% python3 -q
>>> import numpy as np
>>> np.set_printoptions(suppress=True, linewidth=100)
>>> rnd = lambda a: np.round(a, 2) + 0
>>> A = np.array([[-7.0, -3.0, 3.0], [6.0, 2.0, -3.0], [-12.0, -6.0, 5.0]])
>>> np.argsort(-np.linalg.norm(A, axis=0).round(6), kind="stable")[:3]
array([0, 1, 2])
>>> U, sv, Vh = np.linalg.svd(A)
>>> rnd(sv)
array([17.89,  1.  ,  0.11])
>>> np.argmax(sv[:-1] / (sv[1:] + 1e-6)) + 1
np.int64(1)
>>> out = U[:, :1] @ np.diag(sv[:1]) @ Vh[:1]
>>> rnd(np.abs(A - out).max())
np.float64(0.7)
>>> rnd(np.linalg.norm(A - out) / np.linalg.norm(A))
np.float64(0.06)
>>> np.linalg.matrix_rank(A, rtol=0.05)
np.int64(2)
>>> np.linalg.matrix_rank(out)
np.int64(1)
>>> out = A / np.sqrt((A ** 2).mean(axis=1, keepdims=True))
>>> np.linalg.matrix_rank(out) == np.linalg.matrix_rank(A)
np.True_
>>> rnd(np.linalg.norm(out, axis=1))
array([1.73, 1.73, 1.73])
>>> rnd(A - A.mean(axis=1, keepdims=True))
array([[-4.67, -0.67,  5.33],
       [ 4.33,  0.33, -4.67],
       [-7.67, -1.67,  9.33]])
>>> A.shape
(3, 3)
>>> np.diff(A, axis=0)
array([[ 13.,   5.,  -6.],
       [-18.,  -8.,   8.]])
>>> A.sum(axis=1)
array([ -7.,   5., -13.])
>>> A - A[0]
array([[ 0.,  0.,  0.],
       [13.,  5., -6.],
       [-5., -3.,  2.]])
>>> r0 = np.array([-1, 0, 0])
>>> out = A + np.outer(r0, np.eye(3)[0])
>>> np.linalg.matrix_rank(out - A)
np.int64(1)
>>> np.linalg.matrix_rank(np.linalg.inv(out) - np.linalg.inv(A), tol=1e-8)
np.int64(1)
>>> out
array([[ -8.,  -3.,   3.],
       [  6.,   2.,  -3.],
       [-12.,  -6.,   5.]])
>>> F = np.load("run5.npy")
>>> F
array([[2, 1, 1, 0, 2, 1, 0],
       [0, 3, 0, 3, 0, 0, 0],
       [0, 0, 1, 2, 0, 0, 1],
       [0, 0, 0, 2, 0, 0, 3],
       [0, 0, 0, 0, 2, 1, 0],
       [0, 0, 0, 0, 0, 1, 0],
       [0, 0, 0, 0, 0, 0, 0]])
>>> U, sv, Vh = np.linalg.svd(F, full_matrices=False)
>>> np.allclose(U * sv @ Vh, F)
True
>>> rnd(sv)
array([5.15, 3.75, 3.04, 1.46, 1.14, 0.87, 0.  ])
>>> np.abs(U[:, 0]).round(6).argmax()
np.int64(1)
>>> rnd(np.sqrt((sv ** 2).sum())), rnd(np.linalg.norm(F))
(np.float64(7.35), np.float64(7.35))
>>> rnd(U.T @ U)
array([[1., 0., 0., 0., 0., 0., 0.],
       [0., 1., 0., 0., 0., 0., 0.],
       [0., 0., 1., 0., 0., 0., 0.],
       [0., 0., 0., 1., 0., 0., 0.],
       [0., 0., 0., 0., 1., 0., 0.],
       [0., 0., 0., 0., 0., 1., 0.],
       [0., 0., 0., 0., 0., 0., 1.]])
>>> (sv > 1e-8).sum()
np.int64(6)
>>> rnd(np.abs(Vh[0]))
array([0.07, 0.46, 0.11, 0.78, 0.09, 0.04, 0.39])
